In [1]: import numpy as np

In [2]: np.set_printoptions(suppress=True, linewidth=160)

In [3]: arr = np.load("arr.npy")

In [4]: print(arr)
[[-2.  1.  0.  0.  0.  0.  0.]
 [ 0. -2.  1.  0.  0.  0.  0.]
 [ 0.  0. -2.  1.  0.  0.  0.]
 [ 0.  0.  0. -2.  1.  0.  0.]
 [ 0.  0.  0.  0. -2.  1.  0.]
 [ 0.  0.  0.  0.  0. -2.  1.]
 [ 0.  0.  0.  0.  0.  0. -2.]]

In [5]: r0 = np.array([0, 3])

In [6]: print(np.correlate(arr[5], arr[0], "full"))
[ 0.  0.  0.  0.  0.  0.  0.  0.  0.  0. -2.  5. -2.]

In [7]: print(np.cross(arr[5, :3], arr[0, :3]))
[ 0. -0.  0.]

In [8]: A2 = arr / np.linalg.norm(arr, axis=1, keepdims=True)

In [9]: gram = A2 @ A2.T

In [10]: print((gram - 2 * np.eye(7)).round(6).argmax(axis=1))
[2 3 0 0 0 0 0]

In [11]: print(np.degrees(np.arccos(np.clip(gram[1, 6], -1, 1))))
90.0

In [12]: print(gram.round(2))
[[ 1.   -0.4   0.    0.    0.    0.    0.  ]
 [-0.4   1.   -0.4   0.    0.    0.    0.  ]
 [ 0.   -0.4   1.   -0.4   0.    0.    0.  ]
 [ 0.    0.   -0.4   1.   -0.4   0.    0.  ]
 [ 0.    0.    0.   -0.4   1.   -0.4   0.  ]
 [ 0.    0.    0.    0.   -0.4   1.   -0.45]
 [ 0.    0.    0.    0.    0.   -0.45  1.  ]]

In [13]: def softmax(z):
    ...:     e = np.exp(z - z.max(axis=-1, keepdims=True))
    ...:     return e / e.sum(axis=-1, keepdims=True)
    ...: 

In [14]: print(np.round(softmax(arr[4] + 4), 2))
[0.13 0.13 0.13 0.13 0.02 0.35 0.13]

In [15]: print(np.round(softmax(arr[4]), 2))
[0.13 0.13 0.13 0.13 0.02 0.35 0.13]

In [16]: S = arr @ arr.T / np.sqrt(7)

In [17]: print(np.round(softmax(S), 2))
[[0.55 0.04 0.08 0.08 0.08 0.08 0.08]
 [0.04 0.57 0.04 0.09 0.09 0.09 0.09]
 [0.09 0.04 0.57 0.04 0.09 0.09 0.09]
 [0.09 0.09 0.04 0.57 0.04 0.09 0.09]
 [0.09 0.09 0.09 0.04 0.57 0.04 0.09]
 [0.09 0.09 0.09 0.09 0.04 0.57 0.04]
 [0.1  0.1  0.1  0.1  0.1  0.05 0.45]]

In [18]: print(np.round(softmax(S)[4] @ arr, 2))
[-0.17 -0.09 -0.09  0.01 -1.1   0.49 -0.13]

In [19]: print(softmax(S).round(6).argmax(axis=1))
[0 1 2 3 4 5 6]

In [20]: Q, evecs = np.linalg.qr(arr[:, :2])[0], np.linalg.qr(arr[:, 2:])[0]

In [21]: sig = np.linalg.svd(Q.T @ evecs, compute_uv=False)

In [22]: print((sig > 0.9).sum())
0

In [23]: print(np.round(np.degrees(np.arccos(sig.clip(0, 1))), 2))
[60.01 90.  ]

In [24]: gram = arr.T @ arr

In [25]: print(np.round(np.linalg.eigvalsh(gram)[::-1], 2))
[8.67 7.73 6.35 4.76 3.23 2.   1.25]

In [26]: print((arr @ arr.T).shape)
(7, 7)

In [27]: print(np.diag(gram))
[4. 5. 5. 5. 5. 5. 5.]

In [28]: print(np.round(np.linalg.svd(arr, compute_uv=False) ** 2, 2))
[8.67 7.73 6.35 4.76 3.23 2.   1.25]

In [29]: print(np.linalg.matrix_rank(gram))
7

In [30]: M = np.array([[-0.3, -1.3, 0.1, -1.1, -1.1, 0.6],
    ...:     [0.1, -1.1, 1.2, -1.4, 1.2, 0.2],
    ...:     [0.3, -0.2, 0.5, 0.7, -0.1, -0.6]])

In [31]: print(M)
[[-0.3 -1.3  0.1 -1.1 -1.1  0.6]
 [ 0.1 -1.1  1.2 -1.4  1.2  0.2]
 [ 0.3 -0.2  0.5  0.7 -0.1 -0.6]]

In [32]: print(np.count_nonzero(M))
18

In [33]: print(round(np.linalg.norm(M), 2))
3.45

In [34]: print(np.abs(M).max())
1.4

In [35]: print(np.round(M.sum(axis=1), 2))
[-3.1  0.2  0.6]

In [36]: print(np.round(M - M[0], 2))
[[ 0.   0.   0.   0.   0.   0. ]
 [ 0.4  0.2  1.1 -0.3  2.3 -0.4]
 [ 0.6  1.1  0.4  1.8  1.  -1.2]]

In [37]: print(np.round(np.diff(M, axis=0), 2))
[[ 0.4  0.2  1.1 -0.3  2.3 -0.4]
 [ 0.2  0.9 -0.7  2.1 -1.3 -0.8]]

In [38]: print(M.shape)
(3, 6)

In [39]: print(np.unravel_index(np.abs(M).argmax(), M.shape))
(np.int64(1), np.int64(3))

In [40]: print(np.linalg.matrix_rank(M))
3

In [41]: X = np.load("run16.npy")

In [42]: print(X)
[[ 0 -3  0  3 -3 -2 -3]
 [ 0  0  1 -3  0 -3 -2]
 [ 0  0  0 -1  1  2  1]
 [ 0  0  0  0  1  0  0]
 [ 0  0  0  0  0  1  3]
 [ 0  0  0  0  0  0  2]
 [ 0  0  0  0  0  0  0]]

In [43]: # rows and columns are dependent

In [44]: A2 = np.array([[5, 2, 4],
    ...:     [6, 4, 9],
    ...:     [6, 1, 5],
    ...:     [9, 9, 9],
    ...:     [7, 5, 8],
    ...:     [1, 6, 3],
    ...:     [1, 5, 2]])

In [45]: print(A2.T @ X.T)
[[-17 -26   1   7   4   2   0]
 [-27 -54  13   5  21  10   0]
 [-36 -35   7   8   9   4   0]]

In [46]: print(np.linalg.matrix_rank(np.vstack([X, A2.T])))
7

In [47]: print(X @ A2)
[[-17 -27 -36]
 [-26 -54 -35]
 [  1  13   7]
 [  7   5   8]
 [  4  21   9]
 [  2  10   4]
 [  0   0   0]]

In [48]: print(np.einsum("ij,ij->i", X, X))
[40 23  7  1 10  4  0]

In [49]: A2 @ X
ValueError: matmul: Input operand 1 has a mismatch in its core dimension 0, with gufunc signature (n?,k),(k,m?)->(n?,m?) (size 7 is different from 3)


In [50]: print(np.linalg.cond(X) > 100)
True

In [51]: print([round(float(x), 2) for x in np.linalg.svd(X, compute_uv=False)[:3]])
[7.21, 5.0, 2.36]

In [52]: print(np.round(np.linalg.norm(X, 2) / np.linalg.norm(X), 2))
0.78
